% python3 -q
>>> import numpy as np
>>> import numpy.linalg as la
>>> np.set_printoptions(suppress=True, linewidth=140)
>>> M = np.loadtxt("layer0.csv", delimiter=",")
>>> M
array([[0., 1., 1., 1., 1., 1.],
       [1., 0., 1., 1., 1., 1.],
       [1., 1., 0., 1., 1., 1.],
       [1., 1., 1., 0., 1., 1.],
       [1., 1., 1., 1., 0., 1.],
       [1., 1., 1., 1., 1., 0.]])
>>> evals, evecs = la.eigh(M)
>>> np.round(la.svd(M, compute_uv=False), 1)
array([5., 1., 1., 1., 1., 1.])
>>> round(evals.sum(), 1), np.trace(M)
(np.float64(-0.0), np.float64(0.0))
>>> np.unique(evals.round(6) + 0, return_counts=True)[1]
array([5, 1])
>>> np.round(evecs.T @ evecs, 1) + 0
array([[1., 0., 0., 0., 0., 0.],
       [0., 1., 0., 0., 0., 0.],
       [0., 0., 1., 0., 0., 0.],
       [0., 0., 0., 1., 0., 0.],
       [0., 0., 0., 0., 1., 0.],
       [0., 0., 0., 0., 0., 1.]])
>>> np.round(la.eigvalsh(M @ M), 1)
array([ 1.,  1.,  1.,  1.,  1., 25.])
>>> np.round(evecs.T @ M @ evecs, 1) + 0
array([[-1.,  0.,  0.,  0.,  0.,  0.],
       [ 0., -1.,  0.,  0.,  0.,  0.],
       [ 0.,  0., -1.,  0.,  0.,  0.],
       [ 0.,  0.,  0., -1.,  0.,  0.],
       [ 0.,  0.,  0.,  0., -1.,  0.],
       [ 0.,  0.,  0.,  0.,  0.,  5.]])
>>> q, evecs = la.qr(M[:, :5])[0], la.qr(M[:, 5:])[0]
>>> sig = la.svd(q.T @ evecs, compute_uv=False)
>>> sig.round(1)
array([0.9])
>>> round(float(la.norm(q @ q.T - evecs @ evecs.T, 2)), 1)
1.0
>>> x = np.array([-2, 0, 0, -3, 3, 2])
>>> y = M @ x
>>> b, lr = np.zeros(6), 1 / la.norm(M, 2) ** 2
>>> for i in range(10):
...     b -= lr * M.T @ (M @ b - y)
...     if i % 2 == 0: print(i, round(la.norm(M @ b - y), 1))
... 
0 4.9
2 4.5
4 4.2
6 3.8
8 3.5
>>> b.round(1) + 0
array([-0.7,  0. ,  0. , -1. ,  1. ,  0.7])
>>> blk = np.stack([M, 3 * M, M[::-1]])
>>> blk.shape
(3, 6, 6)
>>> blk.sum(axis=0)
array([[1., 5., 5., 5., 5., 4.],
       [5., 1., 5., 5., 4., 5.],
       [5., 5., 1., 4., 5., 5.],
       [5., 5., 4., 1., 5., 5.],
       [5., 4., 5., 5., 1., 5.],
       [4., 5., 5., 5., 5., 1.]])
>>> X = np.array([[2, 1, -1, 1, 0, 0],
...     [0, 3, 0, 3, 2, -2],
...     [0, 0, -2, 3, -1, -2],
...     [0, 0, 0, 2, -2, -1],
...     [0, 0, 0, 0, 0, 1],
...     [0, 0, 0, 0, 0, 3]])
>>> r0 = np.array([2, 3, -3, -2, -3, -1])
>>> B = M + np.outer(r0, np.eye(6)[3])
>>> B
array([[ 0.,  1.,  1.,  3.,  1.,  1.],
       [ 1.,  0.,  1.,  4.,  1.,  1.],
       [ 1.,  1.,  0., -2.,  1.,  1.],
       [ 1.,  1.,  1., -2.,  1.,  1.],
       [ 1.,  1.,  1., -2.,  0.,  1.],
       [ 1.,  1.,  1.,  0.,  1.,  0.]])
>>> round(float(la.det(B) / la.det(M)), 1), round(float(1 + la.solve(M, r0)[3]), 1)
(2.2, 2.2)
>>> try:
...     la.inv(X)
... except la.LinAlgError as e:
...     print(e)
... 
Singular matrix
>>> print(la.matrix_rank(X - X[0, 0] * np.eye(6)))
5
>>> np.prod(np.diag(X)), round(la.det(X), 1)
(np.int64(0), np.float64(0.0))
>>> rk = la.matrix_rank(X)
>>> print(rk)
5
>>> null = la.svd(X)[2][rk:].T
>>> np.round(null[:, 0] / null[np.abs(null[:, 0]).round(6).argmax(), 0], 1) + 0
array([-0.5,  1. , -0.6, -0.6, -0.6,  0. ])
>>> np.allclose(X @ null, 0)
True
>>> null.shape
(6, 1)
>>> print(la.matrix_rank(X, rtol=0.1))
5
>>> la.cond(X) > 100
np.True_
>>> rng = np.random.default_rng(760)
>>> lab = rng.permutation(6)
>>> lab
array([3, 0, 4, 2, 5, 1])
>>> B = X[lab][:, lab]
>>> print(np.diag(B))
[ 2  2  0 -2  3  3]
>>> B
array([[ 2,  0, -2,  0, -1,  0],
       [ 1,  2,  0, -1,  0,  1],
       [ 0,  0,  0,  0,  1,  0],
       [ 3,  0, -1, -2, -2,  0],
       [ 0,  0,  0,  0,  3,  0],
       [ 3,  0,  2,  0, -2,  3]])
>>> np.allclose(B, X)
False
>>> print(np.trace(B))
8
>>> arr = np.array([[-2.2, 2.3, -1.4, -0.6, 1.4, -1.2],
...     [-1.1, -0.3, 1.0, -1.9, -0.3, -0.4],
...     [0.1, -0.3, 0.1, 1.9, 0.5, -0.5]])
>>> arr[1] = arr[0] + 0.1 * rng.normal(size=6)
>>> arr.round(1)
array([[-2.2,  2.3, -1.4, -0.6,  1.4, -1.2],
       [-2.2,  2.2, -1.4, -0.8,  1.4, -1.2],
       [ 0.1, -0.3,  0.1,  1.9,  0.5, -0.5]])
>>> print(np.abs(np.diag(la.qr(X)[1])) > 1e-9)
[ True  True  True  True False  True]
>>> x = np.array([1, -1, -4, 5, -2, -5])
>>> (X * x).sum(axis=1)
array([ 10,  18,  35,  19,  -5, -15])
>>> X @ np.eye(6)[0]
array([2., 0., 0., 0., 0., 0.])
>>> np.sign((X @ x).round(6))
array([ 1,  1,  1,  1, -1, -1])
>>> (X @ x).argmax()
np.int64(2)
>>> la.norm(X @ x) <= la.norm(X, 2) * la.norm(x) + 1e-9
np.True_
>>> left, sig, Vh = la.svd(X)
>>> sig.round(1) + 0
array([6.4, 3.8, 2.9, 2. , 1.4, 0. ])
>>> B = left[:, :5] @ np.diag(sig[:5]) @ Vh[:5]
>>> la.matrix_rank(X, rtol=0.05)
np.int64(5)
>>> print(round(la.norm(X - B) / la.norm(X), 1))
0.0
>>> round(float(la.norm(X - B, 2)), 1), round(sig[5], 1)
(0.0, np.float64(0.0))
>>> round(float(np.abs(X - B).max()), 1)
0.0
>>> A = np.load("data.npy")
>>> print(A)
[[-12   2  -2   0]
 [  2  -4   0   2]
 [ -2  -1   2   1]
 [  0   2   1  10]]
>>> w1 = np.array([[1, 0, 2, 2, 2], [2, 1, 1, 1, 1], [2, 2, 1, 0, 1], [1, 2, 1, 1, 1]])
>>> b = np.array([4, 2, -1, 7, -7])
>>> H = np.maximum(A @ w1 + b, 0)
>>> (H > 0).astype(int)
array([[0, 0, 0, 0, 0],
       [0, 1, 1, 1, 0],
       [1, 1, 0, 1, 0],
       [1, 1, 1, 1, 1]])
>>> H
array([[ 0,  0,  0,  0,  0],
       [ 0,  2,  1,  9,  0],
       [ 5,  7,  0,  3,  0],
       [20, 26, 12, 19,  6]])
>>> Z = np.array([[1, 1, 0], [0, 1, 0], [2, 1, 3], [3, 1, 2], [1, 3, 1]])
>>> w1 @ Z
array([[13, 11, 12],
       [ 8,  8,  6],
       [ 5,  8,  4],
       [ 7,  8,  6]])
>>> (H @ Z).round(6).argmax(axis=1)
array([0, 0, 1, 0])
>>> data = np.loadtxt("block18.csv", delimiter=",")
>>> data
array([[-2.3, -7.3, -0.4,  1.6, -6.3],
       [-6.4,  1.5, -0.3,  7.5, -0.8],
       [-4.3,  5.4,  5.2,  1.2, -4.9],
       [-6.8,  3.8,  1.5,  2.2,  5.6],
       [-3.1, -7.7, -0.6,  4. , -3.7],
       [ 4. ,  1.4,  8. ,  4.1,  0.2],
       [-5.5, -4.3,  5.3, -1.4, -4.5],
       [-1.9,  4.7, -1.6, -0.6,  8.5],
       [-2.8,  0.8, -7.5,  3.3, -4.9],
       [-1.3, -3.7,  4.6,  7.9,  1.1],
       [-0.7, -3.4, -4. , -8.1, -2.7],
       [-1.2,  0.5, -8.3, -2.8, -4.6],
       [ 9.5, -2.5,  0.2,  1.6,  0.2],
       [-0.9, -0.1, -0.9,  8.6,  4.9],
       [-3.2, -6.4, -3.9,  4.9, -3.2],
       [ 7. , -2.4, -2.8,  4.4,  4.2],
       [ 7.2,  2.1,  2.5,  4.4,  4.3]])
>>> B = data + rng.integers(-2, 3, (17, 4)) @ rng.integers(-2, 3, (4, 5))
>>> B.round(1)
array([[  1.7,  -3.3,  -2.4,  11.6,  -3.3],
       [  0.6,   9.5,   2.7,   7.5,   0.2],
       [ -6.3,   2.4,   2.2,   7.2,  -3.9],
       [ -0.8,   8.8,   6.5,   0.2,   2.6],
       [  3.9,   1.3,   2.4,   2. ,  -1.7],
       [  8. ,   6.4,  11. ,   0.1,   0.2],
       [ -7.5, -10.3,   8.3,  -3.4, -11.5],
       [  1.1,   9.7,  -1.6,  -0.6,  11.5],
       [ -5.8,  -2.2,  -7.5,  -0.7,  -5.9],
       [ -2.3,  -3.7,   7.6,  -2.1,  -0.9],
       [  1.3,  -4.4,   1. , -12.1,  -8.7],
       [  7.8,   9.5,  -3.3,  -2.8,  -5.6],
       [ 13.5,   5.5,  -0.8,   1.6,   6.2],
       [ -1.9,  -0.1,   1.1,   0.6,   3.9],
       [  0.8,  -2.4,  -1.9,   4.9,  -3.2],
       [  7. ,  -4.4,  -3.8,  10.4,   3.2],
       [  9.2,   6.1,   5.5,  -3.6,   4.3]])
>>> print(np.round(la.svd(B - data, compute_uv=False), 1) + 0)
[29.  23.6 12.7  0.3  0. ]
>>> print(np.round(B - data, 1))
[[  4.   4.  -2.  10.   3.]
 [  7.   8.   3.   0.   1.]
 [ -2.  -3.  -3.   6.   1.]
 [  6.   5.   5.  -2.  -3.]
 [  7.   9.   3.  -2.   2.]
 [  4.   5.   3.  -4.   0.]
 [ -2.  -6.   3.  -2.  -7.]
 [  3.   5.   0.   0.   3.]
 [ -3.  -3.   0.  -4.  -1.]
 [ -1.   0.   3. -10.  -2.]
 [  2.  -1.   5.  -4.  -6.]
 [  9.   9.   5.   0.  -1.]
 [  4.   8.  -1.   0.   6.]
 [ -1.   0.   2.  -8.  -1.]
 [  4.   4.   2.   0.   0.]
 [  0.  -2.  -1.   6.  -1.]
 [  2.   4.   3.  -8.   0.]]
